$ python -q
>>> import numpy as np
>>> np.set_printoptions(suppress=True, linewidth=100)
>>> X = np.load("out16.npy")
>>> print(X)
[[  1.57   4.02  -0.21  -6.77   4.72  -2.47]
 [ -0.79   5.32   5.05 -10.31   9.02  -9.01]]
>>> Y = np.array([[-3, -8, 7],
...     [6, -3, 9],
...     [6, 3, 8],
...     [-1, -1, -4],
...     [6, -8, 7],
...     [-7, -5, -1]])
>>> print(np.round(X @ Y, 2))
[[ 70.53 -43.89 108.08]
 [192.09 -11.29 196.14]]
>>> print(np.round(np.einsum("ij,ij->i", X, X), 2))
[ 92.88 323.27]
>>> print(np.linalg.matrix_rank(np.vstack([X, Y.T])))
5
>>> print(np.round(np.einsum("ik,kj->ij", X, Y), 2))
[[ 70.53 -43.89 108.08]
 [192.09 -11.29 196.14]]
>>> x0 = np.array([9, 5, 1, 2, 3, 7])
>>> print(np.round(X @ x0, 2))
[ 17.35 -32.09]
>>> print(np.round(X @ np.ones(6), 2))
[ 0.86 -0.72]
>>> m1 = np.load("data.npy")
>>> print(m1.round(2))
[[ 0.61 -2.43  1.98  3.84]
 [ 0.97  1.77  2.3   3.95]
 [ 0.25 -4.    1.26  2.72]
 [ 0.08 -4.47  0.87  2.06]
 [ 0.81  4.05  1.55  2.35]
 [ 0.68  4.57  1.14  1.54]
 [-0.42 -4.96 -0.39 -0.16]
 [ 0.03 -4.57  0.76  1.88]
 [ 0.05 -4.53  0.8   1.95]
 [ 0.97  1.71  2.31  3.97]
 [-0.9  -0.07 -2.39 -4.3 ]
 [-0.76 -4.31 -1.37 -2.  ]
 [ 0.57 -2.69  1.9   3.72]
 [ 0.42  4.96  0.39  0.15]]
>>> # rows and columns are dependent
>>> left, sig, vt = np.linalg.svd(m1)
>>> evecs = vt[:(sig > 1e-8).sum()]
>>> rng = np.random.default_rng(619)
>>> x0 = m1[0] + 2 * m1[8] + rng.integers(2) * np.eye(4)[1]
>>> print(x0.round(2))
[  0.71 -11.5    3.59   7.74]
>>> print(np.round(evecs.T @ evecs, 2))
[[ 0.04  0.07  0.09  0.15]
 [ 0.07  0.99  0.04 -0.04]
 [ 0.09  0.04  0.23  0.41]
 [ 0.15 -0.04  0.41  0.74]]
>>> print(np.linalg.matrix_rank(np.vstack([m1, x0])))
2
